% ipython --no-banner

In [1]: import numpy as np

In [2]: import numpy.linalg as la

In [3]: np.set_printoptions(precision=3, suppress=True, linewidth=140, sign=" ")

In [4]: rnd = lambda a: np.round(a, 3) + 0

In [5]: mat = np.abs(np.array([[-1, 1, -3, 1, 1],
   ...:     [3, 0, 0, -2, -1],
   ...:     [-3, -2, 1, 3, -2],
   ...:     [-3, 0, -2, 1, 3],
   ...:     [-2, -1, -3, -3, 1]])) + np.eye(5)

In [6]: mat = mat / mat.sum(axis=1, keepdims=True)

In [7]: rnd(mat)
Out[7]: 
array([[ 0.25 ,  0.125,  0.375,  0.125,  0.125],
       [ 0.429,  0.143,  0.   ,  0.286,  0.143],
       [ 0.25 ,  0.167,  0.167,  0.25 ,  0.167],
       [ 0.3  ,  0.   ,  0.2  ,  0.2  ,  0.3  ],
       [ 0.182,  0.091,  0.273,  0.273,  0.182]])

In [8]: # rows sum to 1

In [9]: w1 = np.array([[-1, -3, 0, -1, 2, -2],
   ...:     [-1, 2, -3, -1, 4, -5],
   ...:     [-3, -1, 1, 5, 3, -4],
   ...:     [-1, 5, -5, 1, 3, 2],
   ...:     [4, 0, -2, -4, -4, 2]])

In [10]: beta = np.array([-1, 1, 1, -3, -1, 1])

In [11]: hid = np.maximum(mat @ w1 + beta, 0)

In [12]: (hid > 0).mean(axis=0)
Out[12]: array([ 0. ,  1. ,  0.2,  0. ,  0.8,  0.4])

In [13]: rnd(hid)
Out[13]: 
array([[ 0.   ,  0.75 ,  0.125,  0.   ,  1.   ,  0.   ],
       [ 0.   ,  1.429,  0.   ,  0.   ,  0.714,  0.286],
       [ 0.   ,  1.667,  0.   ,  0.   ,  0.75 ,  0.   ],
       [ 0.   ,  0.9  ,  0.   ,  0.   ,  0.   ,  0.6  ],
       [ 0.   ,  1.727,  0.   ,  0.   ,  0.636,  0.   ]])

In [14]: la.matrix_rank(hid)
Out[14]: np.int64(4)

In [15]: cent = np.array([[5, -9], [-2, 1], [4, -7], [-1, 1], [-4, 2], [-2, 1]])

In [16]: (hid @ cent).round(6).argmax(axis=1)
Out[16]: array([ 1,  1,  1,  1,  1])

In [17]: w1 @ cent
Out[17]: 
array([[ -2,   7],
       [-26,  34],
       [-18,  26],
       [-52,  58],
       [ 28, -32]])

In [18]: theta = np.radians(36)

In [19]: Rm = np.eye(5)

In [20]: Rm[1, 1] = Rm[0, 0] = np.cos(theta)

In [21]: Rm[1, 0], Rm[0, 1] = -np.sin(theta), np.sin(theta)

In [22]: rnd(Rm)
Out[22]: 
array([[ 0.809,  0.588,  0.   ,  0.   ,  0.   ],
       [-0.588,  0.809,  0.   ,  0.   ,  0.   ],
       [ 0.   ,  0.   ,  1.   ,  0.   ,  0.   ],
       [ 0.   ,  0.   ,  0.   ,  1.   ,  0.   ],
       [ 0.   ,  0.   ,  0.   ,  0.   ,  1.   ]])

In [23]: A2 = mat @ Rm.T

In [24]: rnd(la.svd(mat, compute_uv=False)), rnd(la.svd(A2, compute_uv=False))
Out[24]: 
(array([ 1.042,  0.331,  0.182,  0.134,  0.044]),
 array([ 1.042,  0.331,  0.182,  0.134,  0.044]))

In [25]: np.allclose(mat @ mat.T, A2 @ A2.T)
Out[25]: True

In [26]: rnd(np.abs(A2 - mat).max(axis=0))
Out[26]: array([ 0.057,  0.279,  0.   ,  0.   ,  0.   ])

In [27]: rnd(la.det(Rm)), rnd(np.trace(Rm))
Out[27]: (np.float64(1.0), np.float64(4.618))
